>>> import numpy as np
>>> np.set_printoptions(precision=3, suppress=True, linewidth=100)
>>> J = np.load("m.npy")
>>> print(J)
[[ 0.8    0.404  0.2  ]
 [ 0.7   -1.421 -0.7  ]
 [-0.6    2.977  1.5  ]
 [-0.8   -1.227 -0.6  ]
 [-0.8    1.204  0.6  ]
 [ 0.4    0.765  0.4  ]
 [ 1.3   -0.773 -0.4  ]
 [-1.4   -0.813 -0.4  ]
 [ 0.1   -2.196 -1.1  ]
 [ 0.9    0.19   0.1  ]
 [ 0.1   -3.046 -1.5  ]
 [-0.2    0.782  0.4  ]
 [-0.5   -2.798 -1.4  ]
 [ 1.3   -1.19  -0.6  ]]
>>> x0 = np.array([1, 2, 0])
>>> target = J @ x0
>>> np.round(np.linalg.pinv(J) @ J, 3) + 0
array([[1., 0., 0.],
       [0., 1., 0.],
       [0., 0., 1.]])
>>> np.round(np.linalg.lstsq(J, target)[0], 3) + 0
array([1., 2., 0.])
>>> np.round(np.linalg.solve(J.T @ J, J.T @ target), 3) + 0
array([1., 2., 0.])
>>> rng = np.random.default_rng(4920)
>>> target = target + 0.02 * rng.normal(size=14)
>>> print(target)
[ 1.58  -2.108  5.368 -3.274  1.605  1.933 -0.269 -3.04  -4.288  1.298 -5.994  1.377 -6.093 -1.06 ]
>>> c, *_ = np.linalg.lstsq(J, target)
>>> c.round()
array([1., 2., 1.])
>>> np.round(J.T @ (target - J @ c), 3) + 0
array([0., 0., 0.])
>>> print([round(float(np.linalg.norm(np.linalg.solve(J.T @ J + lam * np.eye(3), J.T @ target))), 2) for lam in (0, 1, 10, 100)])
[2.08, 1.97, 1.53, 0.58]
>>> W2 = J[[8, 7]].astype(float)
>>> for _ in range(6):
...     z = np.linalg.norm(J[:, None] - W2, axis=-1).argmin(axis=1)
...     W2 = np.array([J[z == j].mean(axis=0) for j in range(2)])
... 
>>> print(z)
[1 0 1 0 1 1 0 0 0 1 0 1 0 0]
>>> W2
array([[ 0.1  , -1.683, -0.837],
       [ 0.083,  1.054,  0.533]])
>>> round(float(np.linalg.norm(J, 1)), 3), round(np.linalg.norm(J, np.inf), 3)
(19.786, np.float64(5.077))
>>> print(np.round(np.linalg.norm(J) ** 2 / np.linalg.norm(J, 2) ** 2, 3))
1.183
>>> print(np.round(np.linalg.norm(J, 2), 3))
7.07
>>> np.linalg.norm(J, axis=1).argmax()
np.int64(10)
>>> np.linalg.norm(J, axis=0)
array([3.064, 6.312, 3.151])
>>> round(np.linalg.norm(J, 2) / np.linalg.norm(J), 3)
np.float64(0.919)
>>> print(np.argsort(-np.linalg.norm(J, axis=0).round(6), kind="stable")[:3])
[1 2 0]
>>> round(np.log10(np.linalg.cond(J)))
2
>>> [round(float(x), 3) for x in np.linalg.svd(J, compute_uv=False)[:3]]
[7.07, 3.028, 0.034]
>>> E = np.load("a.npy")
>>> E
array([[3., 3., 0.],
       [3., 3., 3.],
       [0., 3., 3.]])
>>> # symmetric
>>> proj = np.triu(np.array([[2, 0, 2], [0, 1, 0], [1, 0, 2]]), 1) + np.eye(3)
>>> out = proj @ E @ np.linalg.inv(proj)
>>> np.poly(out)
array([ 1., -9.,  9., 27.])
>>> proj @ E - E @ proj
array([[ 0.,  6.,  0.],
       [ 0.,  0., -6.],
       [ 0.,  0.,  0.]])
>>> np.sort(np.abs(np.linalg.eigvals(E)))
array([1.243, 3.   , 7.243])
>>> np.trace(E)
np.float64(9.0)
>>> E @ E
array([[18., 18.,  9.],
       [18., 27., 18.],
       [ 9., 18., 18.]])
>>> np.allclose(E @ E.T, E.T @ E)
True
>>> (E + E.T) / 2
array([[3., 3., 0.],
       [3., 3., 3.],
       [0., 3., 3.]])
>>> np.linalg.eigvals(E)
array([-1.243,  3.   ,  7.243])
>>> np.einsum("ii->", E)
np.float64(9.0)
>>> print(np.poly(E))
[ 1. -9.  9. 27.]
>>> np.kron(np.eye(2, dtype=int), E)
array([[3., 3., 0., 0., 0., 0.],
       [3., 3., 3., 0., 0., 0.],
       [0., 3., 3., 0., 0., 0.],
       [0., 0., 0., 3., 3., 0.],
       [0., 0., 0., 3., 3., 3.],
       [0., 0., 0., 0., 3., 3.]])
>>> print(np.round(np.linalg.eigvals(E).sum().real, 3))
9.0
>>> m1 = np.loadtxt("block18.csv", delimiter=",")
>>> m1
array([[-3.538,  7.872,  5.052],
       [ 4.047,  7.632, -5.037],
       [-8.459,  3.193, -4.273],
       [-2.137, -9.724,  0.933],
       [-8.405,  3.35 , -4.259],
       [ 9.383,  2.445,  2.445],
       [-1.227, -9.742,  1.895],
       [-9.337,  3.572, -0.235],
       [ 5.412,  5.062, -6.715],
       [ 8.39 ,  5.437, -0.199],
       [-3.207,  7.896,  5.231],
       [-7.906, -5.644,  2.375],
       [-7.793, -6.177,  1.058],
       [ 8.781, -3.456, -3.31 ],
       [ 2.232,  1.574, -9.62 ],
       [-9.338,  2.369, -2.68 ],
       [-4.932, -4.484, -7.454],
       [-0.599, -9.671, -2.472],
       [ 8.469, -3.613, -3.902],
       [-9.921, -0.638, -1.078],
       [-3.228,  9.148, -2.428],
       [-6.303,  5.401,  5.576],
       [-6.963, -3.779,  6.103],
       [-7.492,  1.213,  6.511],
       [-8.91 ,  2.437, -3.83 ],
       [-8.274, -0.47 ,  5.596],
       [-2.056,  0.43 , -9.777]])
>>> def softmax(z):
...     e = np.exp(z - z.max(axis=-1, keepdims=True))
...     return e / e.sum(axis=-1, keepdims=True)
... 
>>> np.round(softmax(10 * m1[3]), 3) + 0
array([0., 0., 1.])
>>> np.round(softmax(m1[3] + -1), 3) + 0
array([0.044, 0.   , 0.956])
>>> np.round(softmax(m1[3]), 3) + 0
array([0.044, 0.   , 0.956])
>>> att = m1 @ m1.T / np.sqrt(3)
>>> softmax(att)[3] @ m1
array([-1.781, -9.73 ,  1.254])
>>> softmax(att).round(6).argmax(axis=1)
array([ 0,  1,  2,  3,  4,  5,  6,  7,  8,  9, 10, 11, 12, 13, 14, 15, 16, 17, 18, 19, 20, 21, 22,
       23, 24, 25, 26])
